% python3 -q
>>> import numpy as np
>>> from numpy import linalg as LA
>>> np.set_printoptions(suppress=True, linewidth=120)
>>> F = np.load("x.npy")
>>> print(F)
[[-0.8  0.3  1.5 -1.7  0.9]
 [ 0.2 -0.7 10.   0.7  0.4]
 [ 0.5 -1.1  0.  -1.4 -0.5]
 [ 0.9 -1.9 -6.5  1.3  1.3]
 [-2.3  0.4  8.   0.   3.1]
 [ 0.6 -0.5  0.   0.  -0.3]
 [ 1.1  1.1  0.5 -1.3 -2.4]
 [ 0.4 -1.4 -1.5  0.  -0.7]
 [ 1.3 -0.3 -1.   0.  -0.9]
 [-0.4  2.9 10.5  1.2  1.6]
 [ 1.2  0.7  6.   2.2 -0.9]
 [-0.3  0.4  0.5 -0.9 -0.9]]
>>> d = LA.norm(F[:, None] - F[None], axis=-1)
>>> print((d + 1e9 * np.eye(12)).round(6).argmin(axis=1))
[11  9  5  7  1  8 11  8  5  1  1  5]
>>> print(d.shape)
(12, 12)
>>> print(d[2].round(3))
[ 2.82  10.27   0.     7.32   9.435  1.539  3.012  2.086  2.098 11.757  7.27   1.884]
>>> print(LA.matrix_rank(d ** 2))
7
>>> print(d[2].round(6).argsort(kind="stable")[:4])
[ 2  5 11  7]
>>> print(np.round(LA.norm(F - F.mean(axis=0), axis=1), 3))
[2.327 7.736 3.004 9.236 6.912 2.444 3.627 4.153 3.65  8.906 4.546 2.35 ]
>>> print(np.unravel_index(d.round(6).argmax(), d.shape))
(np.int64(3), np.int64(9))
>>> print(d.mean(axis=1).argmax())
3
>>> print(np.round(LA.svd(F, compute_uv=False), 3))
[19.256  5.227  4.195  3.322  1.295]
>>> print(np.round(F.sum(axis=0), 3))
[ 2.4 -0.1 28.   0.1  0.7]
>>> print(np.round(LA.norm(F), 3))
20.699
>>> print(np.round(np.diff(F, axis=0), 3))
[[  1.   -1.    8.5   2.4  -0.5]
 [  0.3  -0.4 -10.   -2.1  -0.9]
 [  0.4  -0.8  -6.5   2.7   1.8]
 [ -3.2   2.3  14.5  -1.3   1.8]
 [  2.9  -0.9  -8.    0.   -3.4]
 [  0.5   1.6   0.5  -1.3  -2.1]
 [ -0.7  -2.5  -2.    1.3   1.7]
 [  0.9   1.1   0.5   0.   -0.2]
 [ -1.7   3.2  11.5   1.2   2.5]
 [  1.6  -2.2  -4.5   1.   -2.5]
 [ -1.5  -0.3  -5.5  -3.1   0. ]]
>>> print(F.shape)
(12, 5)
>>> print(LA.matrix_rank(F))
5
>>> print(np.round(F.mean(axis=0), 3))
[ 0.2   -0.008  2.333  0.008  0.058]
>>> F[:, 5]
Traceback (most recent call last):
  File "<python-input-21>", line 1, in <module>
    F[:, 5]
    ~^^^^^^
IndexError: index 5 is out of bounds for axis 1 with size 5
>>> print(np.round(F - F[0], 3))
[[ 0.   0.   0.   0.   0. ]
 [ 1.  -1.   8.5  2.4 -0.5]
 [ 1.3 -1.4 -1.5  0.3 -1.4]
 [ 1.7 -2.2 -8.   3.   0.4]
 [-1.5  0.1  6.5  1.7  2.2]
 [ 1.4 -0.8 -1.5  1.7 -1.2]
 [ 1.9  0.8 -1.   0.4 -3.3]
 [ 1.2 -1.7 -3.   1.7 -1.6]
 [ 2.1 -0.6 -2.5  1.7 -1.8]
 [ 0.4  2.6  9.   2.9  0.7]
 [ 2.   0.4  4.5  3.9 -1.8]
 [ 0.5  0.1 -1.   0.8 -1.8]]
>>> print(np.abs(F).max())
10.5
>>> print(np.round(F.sum(axis=1), 3))
[ 0.2 10.6 -2.5 -4.9  9.2 -0.2 -1.  -3.2 -0.9 15.8  9.2 -1.2]
>>> cen = F - F.mean(axis=0)
>>> evecs = LA.svd(cen)[2][:1]
>>> M2 = cen - cen @ evecs.T @ evecs
>>> print(np.round(np.diag(evecs.T @ evecs), 3))
[0.009 0.026 0.947 0.005 0.013]
>>> print(np.round(LA.norm(M2) / LA.norm(cen), 3))
0.385
>>> print(np.round((cen @ evecs.T).std(axis=0), 3))
[5.073]
>>> print(np.round(np.cov(cen @ evecs.T, rowvar=False), 3))
28.076
>>> E = np.loadtxt("arr.csv", delimiter=",")
>>> print(E)
[[2. 0. 0. 0. 0.]
 [3. 0. 0. 0. 0.]
 [1. 5. 5. 0. 0.]
 [1. 1. 2. 2. 0.]
 [3. 0. 1. 4. 2.]]
>>> left, sigma, Vh = LA.svd(E)
>>> print(np.argmax(sigma[:-1] / (sigma[1:] + 1e-6)) + 1)
4
>>> M2 = left[:, :4] @ np.diag(sigma[:4]) @ Vh[:4]
>>> print(LA.matrix_rank(E, rtol=0.05))
4
>>> print(np.round(np.abs(E - M2).max(), 3))
0.0
>>> print(LA.matrix_rank(M2))
4
>>> print(np.round(LA.norm(E - M2) / LA.norm(E), 3))
0.0
